$ python3 -q
>>> import numpy as np
>>> np.set_printoptions(suppress=True, linewidth=120)
>>> data = np.vander(np.arange(4) - 3, 4, increasing=True)
>>> print(data)
[[  1  -3   9 -27]
 [  1  -2   4  -8]
 [  1  -1   1  -1]
 [  1   0   0   0]]
>>> x0 = np.array([-3, 3, 2, -1])
>>> print(data @ x0)
[33  7 -3 -3]
>>> print(np.sign((data @ x0).round(6)))
[ 1  1 -1 -1]
>>> left, sig, vt = np.linalg.svd(data, full_matrices=False)
>>> print(np.abs(left[:, 0]).round(6).argmax())
0
>>> print(np.round(left.T @ left, 2) + 0)
[[1. 0. 0. 0.]
 [0. 1. 0. 0.]
 [0. 0. 1. 0.]
 [0. 0. 0. 1.]]
>>> print(np.round(np.cumsum(sig ** 2) / np.sum(sig ** 2), 2))
[0.99 1.   1.   1.  ]
>>> print(np.round(vt @ vt.T, 2) + 0)
[[1. 0. 0. 0.]
 [0. 1. 0. 0.]
 [0. 0. 1. 0.]
 [0. 0. 0. 1.]]
>>> print(np.round(left.T @ data @ vt.T, 2) + 0)
[[30.07  0.    0.    0.  ]
 [ 0.    2.24  0.    0.  ]
 [ 0.    0.    0.92  0.  ]
 [ 0.    0.    0.    0.19]]
>>> A = np.load("block10.npy")
>>> print(A)
[[-1  0  0  0]
 [ 3 -2  0  0]
 [ 0  1 -2  0]
 [-1 -3  1 -1]]
>>> print(A.shape)
(4, 4)
>>> print(A.sum(axis=0))
[ 1 -4 -1 -1]
>>> print(round(float(np.linalg.norm(A)), 2))
5.57
>>> print(np.round(np.linalg.svd(A, compute_uv=False), 2))
[4.19 3.31 1.56 0.19]
>>> x0 = np.array([0, 1, 2, 3])
>>> rhs = A @ x0
>>> print(rhs)
[ 0 -2 -3 -4]
>>> print(np.round(np.linalg.solve(A, 4 * rhs), 2) + 0)
[ 0.  4.  8. 12.]
>>> print(np.round(np.linalg.solve(A, rhs + A[:, 0]), 2))
[1. 1. 2. 3.]
